% python3 -q
>>> import numpy as np
>>> import numpy.linalg as la
>>> np.set_printoptions(suppress=True, linewidth=160)
>>> def rd(a):
...     return np.round(a, 1) + 0
... 
>>> r0 = np.array([4, 9, 2, 1, 0])
>>> v = np.array([1, 5, 2, 4, 6])
>>> arr = r0[:, None] + v[None, :]
>>> arr
array([[ 5,  9,  6,  8, 10],
       [10, 14, 11, 13, 15],
       [ 3,  7,  4,  6,  8],
       [ 2,  6,  3,  5,  7],
       [ 1,  5,  2,  4,  6]])
>>> r = la.matrix_rank(arr)
>>> r
np.int64(2)
>>> N = la.svd(arr)[2][r:].T
>>> la.matrix_rank(arr.T @ arr), la.matrix_rank(arr @ arr.T)
(np.int64(2), np.int64(2))
>>> [int(la.matrix_rank(np.delete(arr, i, axis=0))) for i in range(5)]
[2, 2, 2, 2, 2]
>>> rd(arr @ N)
array([[0., 0., 0.],
       [0., 0., 0.],
       [0., 0., 0.],
       [0., 0., 0.],
       [0., 0., 0.]])
>>> N.shape
(5, 3)
>>> rd(N @ N.T)
array([[ 0.4,  0. , -0.4, -0.1,  0.2],
       [ 0. ,  0.7, -0.1, -0.2, -0.4],
       [-0.4, -0.1,  0.7, -0.2,  0. ],
       [-0.1, -0.2, -0.2,  0.8, -0.3],
       [ 0.2, -0.4,  0. , -0.3,  0.5]])
>>> rd(la.norm(arr, 2) / la.norm(arr))
np.float64(1.0)
>>> la.matrix_rank(arr, rtol=0.1)
np.int64(1)
>>> la.cond(arr) > 100
np.True_
>>> np.argsort(-la.norm(arr, axis=0).round(6), kind="stable")[:3]
array([4, 1, 3])
>>> A2 = np.array([[-3, 3, -1], [-2, 1, -3]])
>>> C = np.kron(A2, arr)
>>> C.shape
(10, 15)
>>> la.matrix_rank(C)
np.int64(4)
>>> A2 = np.array([[-2, -3, 5], [2, -5, -2], [-5, -1, -3], [-4, -3, 1], [1, -5, -2]])
>>> C = np.array([[5, 3, 3, 2, 0], [1, 5, 1, 2, 1], [0, 0, 5, 3, 5]])
>>> W0 = A2 @ C
>>> W0
array([[-13, -21,  16,   5,  22],
       [  5, -19,  -9, -12, -15],
       [-26, -20, -31, -21, -16],
       [-23, -27, -10, -11,   2],
       [  0, -22, -12, -14, -15]])
>>> # rank 3
>>> rd(la.norm(W0))
np.float64(86.5)
>>> W0.sum(axis=1)
array([   9,  -50, -114,  -69,  -63])
>>> W0.mean(axis=0)
array([-11.4, -21.8,  -9.2, -10.6,  -4.4])
>>> np.abs(W0).max()
np.int64(31)
>>> np.unravel_index(np.abs(W0).argmax(), W0.shape)
(np.int64(2), np.int64(2))
>>> X = np.load("x.npy")
>>> X
array([[ 0.7,  0.6,  1. , -0.7],
       [ 0. , -0.9, -0.9,  0.6],
       [ 0.1,  0.7, -0.5,  0.1],
       [ 0.2, -1. , -0.8,  0.6],
       [ 0.9,  1. , -1. ,  0.9],
       [ 0.4, -0.5, -1. ,  1. ],
       [-0.8,  0.3, -0.8,  0. ],
       [ 0. ,  0. ,  1. , -0.8],
       [-0.5,  0.7,  1. , -0.8],
       [ 0. ,  0.3,  0.9, -0.6],
       [ 0.2,  0.2,  0.8, -0.3],
       [ 0. , -0.9,  1. , -0.9],
       [-1. , -0.6,  1. , -0.9],
       [ 0.1,  0.9,  1. , -0.8],
       [ 0.9,  0.9, -1. ,  0.8],
       [-0.6,  0.1, -0.5, -0.1]])
>>> Ac = (X - X.mean(axis=0)) / X.std(axis=0)
>>> rd(Ac.std(axis=0))
array([1., 1., 1., 1.])
>>> c = la.lstsq(np.delete(Ac, 3, axis=1), Ac[:, 3])[0]
>>> rd(1 - np.var(Ac[:, 3] - np.delete(Ac, 3, axis=1) @ c))
np.float64(1.0)
>>> rd(c)
array([ 0.3, -0.1, -0.9])
>>> Ac = X - X.mean(axis=0)
>>> U, sv, vt = la.svd(Ac, full_matrices=False)
>>> rd(sv)
array([4.5, 2.8, 1.8, 0.5])
>>> np.searchsorted(np.cumsum(sv ** 2) / (sv ** 2).sum(), 0.9) + 1
np.int64(3)
>>> la.matrix_rank(Ac)
np.int64(4)
>>> rd(Ac.mean(axis=0))
array([0., 0., 0., 0.])
>>> mat = np.load("arr.npy")
>>> mat
array([[-2., -2., -3.,  0.],
       [-2.,  0., -1.,  0.],
       [ 0.,  0., -3.,  2.],
       [ 0.,  0.,  1.,  1.]])
>>> rng = np.random.default_rng(791)
>>> idx = rng.permutation(4)
>>> idx
array([1, 0, 3, 2])
>>> A2 = mat[idx][:, idx]
>>> np.diag(A2)
array([ 0., -2.,  1., -3.])
>>> A2
array([[ 0., -2.,  0., -1.],
       [-2., -2.,  0., -3.],
       [ 0.,  0.,  1.,  1.],
       [ 0.,  0.,  2., -3.]])
>>> rd(np.sort(np.abs(la.eigvals(A2))))
array([1.2, 1.4, 3.2, 3.4])
>>> A2 = mat / la.norm(mat, axis=1, keepdims=True)
>>> G = A2 @ A2.T
>>> rd(G[2])
array([ 0.6,  0.4,  1. , -0.2])
>>> rd(la.norm(A2, axis=1))
array([1., 1., 1., 1.])
>>> (np.abs(G) > 0.9).astype(int)
array([[1, 0, 0, 0],
       [0, 1, 0, 0],
       [0, 0, 1, 0],
       [0, 0, 0, 1]])
>>> rd(G)
array([[ 1. ,  0.8,  0.6, -0.5],
       [ 0.8,  1. ,  0.4, -0.3],
       [ 0.6,  0.4,  1. , -0.2],
       [-0.5, -0.3, -0.2,  1. ]])
>>> w, vecs = la.eigh(G)
>>> x0 = np.array([3, -1, 1, 0])
>>> rd(vecs * np.abs(w) @ vecs.T)
array([[ 1. ,  0.8,  0.6, -0.5],
       [ 0.8,  1. ,  0.4, -0.3],
       [ 0.6,  0.4,  1. , -0.2],
       [-0.5, -0.3, -0.2,  1. ]])
>>> rd(x0 @ G @ x0 / (x0 @ x0)), rd(w[0]), rd(w[-1])
(np.float64(0.8), np.float64(0.2), np.float64(2.4))
>>> rd(vecs * np.sqrt(w) @ vecs.T)
array([[ 0.8,  0.4,  0.3, -0.3],
       [ 0.4,  0.9,  0.1, -0.1],
       [ 0.3,  0.1,  0.9, -0.1],
       [-0.3, -0.1, -0.1,  1. ]])
>>> rd(la.eigvalsh(G[1:, 1:]))
array([0.6, 0.8, 1.6])
>>> O, vecs = la.qr(mat[:, :1])[0], la.qr(mat[:, 1:])[0]
>>> sv = la.svd(O.T @ vecs, compute_uv=False)
>>> rd(sv)
array([0.8])
>>> U, sv, vt = la.svd(mat, full_matrices=False)
>>> rd(vt @ vt.T)
array([[1., 0., 0., 0.],
       [0., 1., 0., 0.],
       [0., 0., 1., 0.],
       [0., 0., 0., 1.]])
>>> rd(np.abs(vt[0]))
array([0.4, 0.3, 0.8, 0.2])
>>> rd(U.T @ U)
array([[1., 0., 0., 0.],
       [0., 1., 0., 0.],
       [0., 0., 1., 0.],
       [0., 0., 0., 1.]])
>>> rd(np.sqrt((sv ** 2).sum())), rd(la.norm(mat))
(np.float64(6.1), np.float64(6.1))
>>> np.abs(U[:, 0]).round(6).argmax()
np.int64(0)
>>> U.shape, sv.shape, vt.shape
((4, 4), (4,), (4, 4))
>>> rd(sv / sv[0])
array([1. , 0.5, 0.3, 0.2])
>>> rd(sv)
array([5.2, 2.6, 1.4, 1.1])
>>> rd(np.cumsum(sv ** 2) / np.sum(sv ** 2))
array([0.7, 0.9, 1. , 1. ])
>>> rd(U.T @ mat @ vt.T)
array([[5.2, 0. , 0. , 0. ],
       [0. , 2.6, 0. , 0. ],
       [0. , 0. , 1.4, 0. ],
       [0. , 0. , 0. , 1.1]])
>>> E = np.loadtxt("mat.csv", delimiter=",")
>>> E
array([[ 0.,  1., -1.,  0., -1.],
       [ 0.,  0.,  2., -1., -3.],
       [ 0.,  0.,  0., -2., -1.],
       [ 0.,  0.,  0.,  0.,  2.],
       [ 0.,  0.,  0.,  0.,  0.]])
>>> x0 = np.array([1, 3, 3, 0, 0])
>>> W0 @ (2 * x0)
array([ -56, -158, -358, -268, -204])
>>> np.sign((W0 @ x0).round(6))
array([-1, -1, -1, -1, -1])
>>> W0 * x0
array([[-13, -63,  48,   0,   0],
       [  5, -57, -27,   0,   0],
       [-26, -60, -93,   0,   0],
       [-23, -81, -30,   0,   0],
       [  0, -66, -36,   0,   0]])
>>> np.einsum("ij,j->i", W0, x0)
array([ -28,  -79, -179, -134, -102])
>>> W0 @ np.eye(5)[1]
array([-21., -19., -20., -27., -22.])
>>> W0 @ np.ones(5)
array([   9.,  -50., -114.,  -69.,  -63.])
>>> la.norm(W0 @ x0) <= la.norm(W0, 2) * la.norm(x0) + 1e-9
np.True_
>>> (W0 * x0).sum(axis=1)
array([ -28,  -79, -179, -134, -102])
>>> J = np.array([[-2, 3, 0, 0, 0, 0],
...     [-2, 1, 0, 0, 0, 0],
...     [3, -2, 0, 0, 0, 0],
...     [0, 0, -2, 3, 0, 0],
...     [0, 0, -2, 1, 0, 0],
...     [0, 0, 3, -2, 0, 0],
...     [0, 0, 0, 0, -2, 3],
...     [0, 0, 0, 0, -2, 1],
...     [0, 0, 0, 0, 3, -2]])
>>> proj = np.triu(np.array([[-3, -1, -2, -1, -3],
...     [4, 4, -3, 2, 5],
...     [-2, 1, -4, 2, -3],
...     [3, 2, 4, -2, 3],
...     [-2, -4, 1, -5, -5]]), 1) + np.eye(5)
>>> A2 = proj @ W0 @ la.inv(proj)
>>> rd(la.det(A2))
np.float64(0.0)
>>> proj @ W0 - W0 @ proj
array([[  70.,  139.,   28.,  104.,  189.],
       [  32.,  -99.,  -34.,   32.,   96.],
       [ -46.,  -14.,  -96.,   96.,   41.],
       [   0.,  -89., -163.,    9.,   24.],
       [   0.,    0.,  -66.,   68.,  116.]])
>>> M = np.load("dump.npy")
>>> rd(M)
array([[-3.1, -1. , -3.8],
       [ 3.3, -3.1, -2. ],
       [-2. , -3.8,  2.6]])
>>> U, sv, vt = la.svd(W0)
>>> vecs = vt[:(sv > 1e-8).sum()]
>>> x0 = W0[4] + -1 * W0[1] + rng.integers(2) * np.eye(5)[2]
>>> x0
array([-5., -3., -3., -2.,  0.])
>>> np.allclose(vecs.T @ vecs @ x0, x0)
True
>>> la.matrix_rank(np.vstack([W0, x0]))
np.int64(3)
>>> rd(la.norm(x0 - vecs.T @ vecs @ x0))
np.float64(0.0)
>>> rd(vecs.T @ vecs)
array([[ 0.8,  0. ,  0.3,  0. , -0.3],
       [ 0. ,  0.9, -0.1,  0.2,  0. ],
       [ 0.3, -0.1,  0.5,  0.2,  0.3],
       [ 0. ,  0.2,  0.2,  0.2,  0.2],
       [-0.3,  0. ,  0.3,  0.2,  0.5]])
>>> r0 = np.array([3, 3, 3, 1])
>>> A2 = mat + np.outer(r0, np.eye(4)[2])
>>> la.matrix_rank(la.inv(A2) - la.inv(mat), tol=1e-8)
np.int64(1)
>>> x0 = np.array([1, -1, 1])
>>> rhs = M @ x0
>>> rd(rhs)
array([-6. ,  4.5,  4.4])
>>> rd(la.solve(M, M[:, 2]))
array([0., 0., 1.])
>>> rd(la.solve(M, rhs + M[:, 0]))
array([ 2., -1.,  1.])
>>> rd(la.solve(M, 4 * rhs))
array([ 4., -4.,  4.])
>>> rd(la.solve(M.T, M[0]))
array([1., 0., 0.])
>>> th = np.sort(rng.uniform(-2, 2, 21))
>>> data = np.c_[th, th ** 2, th ** 3] @ np.array([[-2, 3, -3, 3], [2, 2, -2, 2], [-3, 0, -1, -3]])
>>> rd(data)
array([[ 24.9,   0.8,   4.4,  16.3],
       [ 19.9,   0.2,   3.7,  12. ],
       [ 15.4,  -0.2,   3.1,   8.3],
       [ 12.9,  -0.5,   2.8,   6.4],
       [ 11.5,  -0.6,   2.6,   5.2],
       [ 11.2,  -0.7,   2.5,   5. ],
       [ 10. ,  -0.8,   2.4,   4.1],
       [  7.5,  -1. ,   2.1,   2.3],
       [  6.8,  -1. ,   2. ,   1.9],
       [  6.3,  -1. ,   1.9,   1.5],
       [  3.4,  -1.1,   1.5,  -0.1],
       [  3. ,  -1.1,   1.4,  -0.3],
       [ -0.6,   1.2,  -1.3,   1.1],
       [ -0.8,   1.9,  -2. ,   1.6],
       [ -4.1,   6. ,  -7.5,   1.6],
       [ -5.6,   7.1,  -9.2,   0.8],
       [-10.6,  10. , -14.2,  -2.6],
       [-14.3,  11.8, -17.5,  -5.4],
       [-15.7,  12.3, -18.6,  -6.5],
       [-16. ,  12.5, -18.9,  -6.7],
       [-16.1,  12.5, -18.9,  -6.8]])
>>> G = np.cov(data, rowvar=False)
>>> rd(data.std(axis=0))
array([11.9,  5.3,  8.5,  5.8])
>>> rd(np.median(data, axis=0))
array([3.4, 0.2, 1.5, 1.6])
>>> np.argsort(-data.std(axis=0).round(6), kind="stable")
array([0, 2, 3, 1])
